% python3 -q
>>> import numpy as np
>>> np.set_printoptions(precision=2, suppress=True, linewidth=100)
>>> B = np.array([[-3, -2, -1], [0, 1, 1], [1, -3, -2]])
>>> cent = np.array([[2, 2, 1, 2, 3],
...     [1, 3, 2, 0, 1],
...     [0, 3, 3, 2, 1],
...     [0, 1, 2, 1, 1],
...     [3, 3, 0, 0, 3]])
>>> feats = np.block([[B, np.array([[2, 0, 1, 0, 1], [2, 0, 0, 0, 2], [1, 2, 1, 1, 2]])], [np.zeros((5, 3)), cent]])
>>> print(feats)
[[-3. -2. -1.  2.  0.  1.  0.  1.]
 [ 0.  1.  1.  2.  0.  0.  0.  2.]
 [ 1. -3. -2.  1.  2.  1.  1.  2.]
 [ 0.  0.  0.  2.  2.  1.  2.  3.]
 [ 0.  0.  0.  1.  3.  2.  0.  1.]
 [ 0.  0.  0.  0.  3.  3.  2.  1.]
 [ 0.  0.  0.  0.  1.  2.  1.  1.]
 [ 0.  0.  0.  3.  3.  0.  0.  3.]]
>>> q, Rm = np.linalg.qr(feats)
>>> print(np.round(q @ Rm, 2) + 0)
[[-3. -2. -1.  2.  0.  1.  0.  1.]
 [ 0.  1.  1.  2.  0.  0.  0.  2.]
 [ 1. -3. -2.  1.  2.  1.  1.  2.]
 [ 0.  0.  0.  2.  2.  1.  2.  3.]
 [ 0.  0.  0.  1.  3.  2.  0.  1.]
 [ 0.  0.  0.  0.  3.  3.  2.  1.]
 [ 0.  0.  0.  0.  1.  2.  1.  1.]
 [ 0.  0.  0.  3.  3.  0.  0.  3.]]
>>> print(np.allclose(Rm.T @ Rm, feats.T @ feats))
True
>>> rng = np.random.default_rng(27)
>>> idx = rng.permutation(8)
>>> B = feats[:, idx] * rng.choice([-1, 1], 8)
>>> print(B)
[[ 2. -3.  1.  1.  2. -0.  0. -1.]
 [-1.  0. -1.  2.  2. -0.  0. -0.]
 [ 3.  1.  2.  2.  1. -2.  1. -1.]
 [-0.  0. -0.  3.  2. -2.  2. -1.]
 [-0.  0. -0.  1.  1. -3.  0. -2.]
 [-0.  0. -0.  1.  0. -3.  2. -3.]
 [-0.  0. -0.  1.  0. -1.  1. -2.]
 [-0.  0. -0.  3.  3. -3.  0. -0.]]
>>> Uu, _, vt = np.linalg.svd(feats.T @ B)
>>> print(np.round(Uu @ vt, 2) + 0)
[[ 0.  1.  0.  0.  0.  0.  0.  0.]
 [-1.  0.  0.  0.  0.  0.  0.  0.]
 [ 0.  0. -1.  0.  0.  0.  0.  0.]
 [ 0.  0.  0.  0.  1.  0.  0.  0.]
 [ 0.  0.  0.  0.  0. -1.  0.  0.]
 [ 0.  0.  0.  0.  0.  0.  0. -1.]
 [ 0.  0.  0.  0.  0.  0.  1.  0.]
 [ 0.  0.  0.  1.  0.  0.  0.  0.]]
>>> q, evecs = np.linalg.qr(B[:, :7])[0], np.linalg.qr(B[:, 7:])[0]
>>> sigma = np.linalg.svd(q.T @ evecs, compute_uv=False)
>>> print(sigma)
[1.]
>>> print(np.round(np.linalg.norm(q @ q.T - evecs @ evecs.T, 2), 2))
1.0
>>> f = np.array([1, 1, 2, 3, -1, 1, -3, -2])
>>> B = feats + np.outer(f, np.eye(8)[7])
>>> print(round(float(np.linalg.det(B) / np.linalg.det(feats)), 2), round(1 + np.linalg.solve(feats, f)[7], 2))
-11.83 -11.83
>>> x0 = np.array([3, 2, 3, 3, 0, 1, 1, 1])
>>> y = feats @ x0
>>> c, lr = np.zeros(8), 1 / np.linalg.norm(feats, 2) ** 2
>>> for i in range(50):
...     c -= lr * feats.T @ (feats @ c - y)
...     if i % 10 == 0: print(i, round(np.linalg.norm(feats @ c - y), 2))
... 
0 15.1
10 2.82
20 1.86
30 1.57
40 1.39
>>> print(round(float(np.linalg.cond(feats)), 2))
148.75
>>> K = np.loadtxt("x.csv", delimiter=",")
>>> print(K)
[[  3.01 -12.31  -1.5   -2.96  -0.79   7.32  -1.25   4.59  -1.67  12.2 ]
 [  2.72  -5.19   3.2    4.29   3.72  12.82  -0.37   4.41   2.54  11.53]
 [  3.08 -11.18  -0.45  -1.37   0.24   8.96  -1.1    4.76  -0.74  12.6 ]
 [ -2.81   6.01  -2.81  -3.66  -3.35 -12.55   0.47  -4.52  -2.18 -11.85]
 [ -1.6   13.08   5.81   9.23   5.3    2.95   1.5   -2.16   5.34  -5.91]
 [  2.44  -3.02   4.14   5.78   4.57  13.24  -0.13   4.03   3.41  10.51]
 [  1.55   2.32   5.87   8.62   6.05  12.82   0.46   2.74   5.04   7.03]
 [  1.1    4.49   6.34   9.45   6.41  12.06   0.69   2.06   5.52   5.23]
 [ -0.85  -5.58  -6.53  -9.78  -6.53 -11.54  -0.8   -1.69  -5.71  -4.24]
 [  2.89  -6.88   2.36   2.96   2.94  12.21  -0.57   4.63   1.78  12.15]
 [  2.95  -7.64   1.94   2.31   2.54  11.83  -0.66   4.7    1.4   12.36]
 [ -3.01   8.39  -1.51  -1.63  -2.13 -11.4    0.75  -4.76  -1.01 -12.53]
 [  1.77 -13.36  -5.56  -8.89  -5.01  -2.06  -1.52   2.45  -5.14   6.66]
 [  2.84  -6.38   2.62   3.37   3.18  12.41  -0.51   4.57   2.01  11.99]
 [  0.38   7.49   6.74  10.21   6.64  10.36   1.     0.97   5.95   2.31]
 [ -0.56  -6.78  -6.68 -10.08  -6.62 -10.84  -0.93  -1.25  -5.87  -3.05]
 [ -2.24  13.81   4.66   7.61   4.03  -0.65   1.52  -3.23   4.39  -8.71]
 [  2.89  -6.87   2.37   2.97   2.94  12.21  -0.57   4.63   1.78  12.14]]
>>> print(np.unique(K.round(6), axis=0).shape)
(18, 10)
>>> B = K / np.sqrt((K ** 2).mean(axis=1, keepdims=True))
>>> print(np.linalg.norm(B, axis=1))
[3.16 3.16 3.16 3.16 3.16 3.16 3.16 3.16 3.16 3.16 3.16 3.16 3.16 3.16 3.16 3.16 3.16 3.16]
>>> print(np.linalg.matrix_rank(K - K.mean(axis=1, keepdims=True)))
2
>>> Uu, sigma, vt = np.linalg.svd(K)
>>> print(sigma.round(2) + 0)
[68.53 50.03  0.    0.    0.    0.    0.    0.    0.    0.  ]
>>> B = Uu[:, :2] @ np.diag(sigma[:2]) @ vt[:2]
>>> print(round(np.abs(K - B).max(), 2))
0.0
>>> print(np.linalg.matrix_rank(K, rtol=0.05))
2
>>> print(np.linalg.matrix_rank(B))
2
>>> Uu, sigma, vt = np.linalg.svd(K)
>>> evecs = vt[:(sigma > 1e-8).sum()]
>>> x0 = K[3] + 5 * K[6] + rng.integers(2) * np.eye(10)[3]
>>> print(x0)
[ 4.95 17.58 26.54 39.44 26.9  51.53  2.77  9.18 23.04 23.31]
>>> print(np.round(np.linalg.norm(x0 - evecs.T @ evecs @ x0), 2))
0.0
>>> print(np.allclose(evecs.T @ evecs @ x0, x0))
True
>>> print([round(float(x), 2) for x in np.linalg.svd(K, compute_uv=False)[:3]])
[68.53, 50.03, 0.0]
>>> print(np.argsort(-np.linalg.norm(K, axis=0).round(6), kind="stable")[:3])
[5 9 1]
>>> print(np.linalg.cond(K) > 100)
True
>>> print(np.linalg.matrix_rank(K, rtol=0.1))
2
>>> M = np.loadtxt("mat.csv", delimiter=",")
>>> print(M)
[[ 0.53 -0.08 -0.38  0.23  0.23]
 [-0.08  0.01  0.05 -0.03 -0.03]
 [-0.38  0.05  0.27 -0.16 -0.16]
 [ 0.23 -0.03 -0.16  0.1   0.1 ]
 [ 0.23 -0.03 -0.16  0.1   0.1 ]]
>>> def softmax(z):
...     e = np.exp(z - z.max(axis=-1, keepdims=True))
...     return e / e.sum(axis=-1, keepdims=True)
... 
>>> print(softmax(M).sum(axis=1))
[1. 1. 1. 1. 1.]
>>> print(softmax(10 * M[3]))
[0.61 0.05 0.01 0.17 0.17]
>>> print(softmax(M[3]))
[0.24 0.18 0.16 0.21 0.21]
>>> scores = M @ M.T / np.sqrt(5)
>>> print(softmax(scores)[3] @ M)
[ 0.12 -0.02 -0.09  0.05  0.05]
>>> print(softmax(scores + np.triu(np.full(scores.shape, -np.inf), 1)))
[[1.   0.   0.   0.   0.  ]
 [0.49 0.51 0.   0.   0.  ]
 [0.28 0.34 0.38 0.   0.  ]
 [0.27 0.24 0.23 0.26 0.  ]
 [0.22 0.19 0.18 0.2  0.2 ]]
>>> Uu, sigma, vt = np.linalg.svd(M)
>>> print(sigma.round(2) + 0)
[1. 0. 0. 0. 0.]
>>> print(np.argmax(sigma[:-1] / (sigma[1:] + 1e-6)) + 1)
1
>>> B = Uu[:, :1] @ np.diag(sigma[:1]) @ vt[:1]
>>> print(B)
[[ 0.53 -0.08 -0.38  0.23  0.23]
 [-0.08  0.01  0.05 -0.03 -0.03]
 [-0.38  0.05  0.27 -0.16 -0.16]
 [ 0.23 -0.03 -0.16  0.1   0.1 ]
 [ 0.23 -0.03 -0.16  0.1   0.1 ]]
>>> print(round(float(np.linalg.norm(M - B) / np.linalg.norm(M)), 2))
0.0
>>> evals, evecs = np.linalg.eigh(M)
>>> x0 = np.array([0, -7, -8, 4, -4])
>>> print((np.sign(evecs[:, -1].round(6)) == np.sign(evecs[0, -1].round(6))).astype(int))
[1 0 0 1 1]
>>> print(np.round(x0 @ M @ x0, 2))
23.75
>>> print(evecs * np.maximum(evals, 0) @ evecs.T)
[[ 0.53 -0.08 -0.38  0.23  0.23]
 [-0.08  0.01  0.05 -0.03 -0.03]
 [-0.38  0.05  0.27 -0.16 -0.16]
 [ 0.23 -0.03 -0.16  0.1   0.1 ]
 [ 0.23 -0.03 -0.16  0.1   0.1 ]]
>>> print(evecs * np.abs(evals) @ evecs.T)
[[ 0.53 -0.08 -0.38  0.23  0.23]
 [-0.08  0.01  0.05 -0.03 -0.03]
 [-0.38  0.05  0.27 -0.16 -0.16]
 [ 0.23 -0.03 -0.16  0.1   0.1 ]
 [ 0.23 -0.03 -0.16  0.1   0.1 ]]
>>> print(np.round(np.linalg.eigvalsh(M[1:, 1:]), 2) + 0)
[0.   0.   0.   0.47]
>>> W0 = np.array([[1.0, 0.7, 0.49, 0.34, 0.24, 0.17, 0.12, 0.08],
...     [0.7, 1.0, 0.7, 0.49, 0.34, 0.24, 0.17, 0.12],
...     [0.49, 0.7, 1.0, 0.7, 0.49, 0.34, 0.24, 0.17],
...     [0.34, 0.49, 0.7, 1.0, 0.7, 0.49, 0.34, 0.24],
...     [0.24, 0.34, 0.49, 0.7, 1.0, 0.7, 0.49, 0.34],
...     [0.17, 0.24, 0.34, 0.49, 0.7, 1.0, 0.7, 0.49],
...     [0.12, 0.17, 0.24, 0.34, 0.49, 0.7, 1.0, 0.7],
...     [0.08, 0.12, 0.17, 0.24, 0.34, 0.49, 0.7, 1.0]])
>>> # symmetric, so the eigenvalues are real
>>> T = np.stack([K, -3 * K, K[::-1]])
>>> print(T.shape)
(3, 18, 10)
>>> print(np.linalg.matrix_rank(T.reshape(3, -1)))
2
>>> print(np.linalg.norm(T, axis=(1, 2)))
[ 84.85 254.56  84.85]
>>> x0 = np.array([2, 1, 0, 2, 2])
>>> print(np.eye(5) - M)
[[ 0.47  0.08  0.38 -0.23 -0.23]
 [ 0.08  0.99 -0.05  0.03  0.03]
 [ 0.38 -0.05  0.73  0.16  0.16]
 [-0.23  0.03  0.16  0.9  -0.1 ]
 [-0.23  0.03  0.16 -0.1   0.9 ]]
>>> print(M @ M @ x0)
[ 1.88 -0.27 -1.34  0.81  0.81]
>>> x0 = np.ones(8)
>>> for _ in range(7):
...     x0 = W0 @ x0
...     x0 /= np.linalg.norm(x0)
...     print(round(x0 @ W0 @ x0, 2))
... 
3.89
3.9
3.9
3.9
3.9
3.9
3.9
>>> print(x0)
[0.27 0.34 0.38 0.41 0.41 0.38 0.34 0.27]
>>> print(round(np.abs(np.linalg.eigvals(W0)).max(), 2))
3.9
>>> A = np.load("w.npy")
>>> print(A)
[[-3  0  0  0  0  0  0  0  0]
 [ 0  3  0  0  0  0  0  0  0]
 [ 0  0  4  0  0  0  0  0  0]
 [ 0  0  0 -1  0  0  0  0  0]
 [ 0  0  0  0 -3  0  0  0  0]
 [ 0  0  0  0  0  2  0  0  0]
 [ 0  0  0  0  0  0 -3  0  0]
 [ 0  0  0  0  0  0  0  0  0]
 [ 0  0  0  0  0  0  0  0 -2]]
>>> r = np.linalg.matrix_rank(A)
>>> print(r)
8
>>> null = np.linalg.svd(A)[2][r:].T
>>> print([int(np.linalg.matrix_rank(A[:i])) for i in range(1, len(A) + 1)])
[1, 2, 3, 4, 5, 6, 7, 7, 8]
>>> print(A @ null)
[[0.]
 [0.]
 [0.]
 [0.]
 [0.]
 [0.]
 [0.]
 [0.]
 [0.]]
>>> print(np.allclose(A @ null, 0))
True
>>> print(null @ null.T)
[[0. 0. 0. 0. 0. 0. 0. 0. 0.]
 [0. 0. 0. 0. 0. 0. 0. 0. 0.]
 [0. 0. 0. 0. 0. 0. 0. 0. 0.]
 [0. 0. 0. 0. 0. 0. 0. 0. 0.]
 [0. 0. 0. 0. 0. 0. 0. 0. 0.]
 [0. 0. 0. 0. 0. 0. 0. 0. 0.]
 [0. 0. 0. 0. 0. 0. 0. 0. 0.]
 [0. 0. 0. 0. 0. 0. 0. 1. 0.]
 [0. 0. 0. 0. 0. 0. 0. 0. 0.]]
>>> print(np.linalg.matrix_rank(A.T @ A), np.linalg.matrix_rank(A @ A.T))
8 8
>>> print(null[:, 0] / null[np.abs(null[:, 0]).round(6).argmax(), 0])
[0. 0. 0. 0. 0. 0. 0. 1. 0.]
>>> E = np.load("out8.npy")
>>> print(E)
[[ 1.61 -0.71  0.27 -0.92]
 [-0.88  0.28  1.01 -1.46]
 [ 0.07 -0.5   1.65  1.  ]
 [-0.8  -1.78 -0.41 -0.15]]
>>> f = np.array([2, 0, 3, 2])
>>> B = E + np.outer(f, np.eye(4)[2])
>>> print(np.linalg.matrix_rank(B - E))
1
>>> x0 = np.array([2, 2, 2, 1])
>>> y = E @ x0
>>> c, lr = np.zeros(4), 1 / np.linalg.norm(E, 2) ** 2
>>> for i in range(30):
...     c -= lr * E.T @ (E @ c - y)
...     if i % 5 == 0: print(i, round(np.linalg.norm(E @ c - y), 2))
... 
0 0.0
5 0.0
10 0.0
15 0.0
20 0.0
25 0.0
>>> print(round(float(np.linalg.cond(E)), 2))
1.0
>>> print(c)
[2. 2. 2. 1.]
>>> x0 = np.array([9, 6, 8, 9])
>>> h1 = np.maximum(E @ x0, 0)
>>> print(np.tanh(E @ x0))
[ 1. -1.  1. -1.]
>>> print(np.maximum(E @ (3 * x0), 0))
[12.28  0.   59.74  0.  ]
>>> print(h1)
[ 4.09  0.   19.91  0.  ]
>>> print(E.T @ h1)
[  8.03 -12.89  34.06  16.21]
>>> print(np.maximum(E @ x0, 0) - np.maximum(-E @ x0, 0))
[  4.09 -11.25  19.91 -22.54]
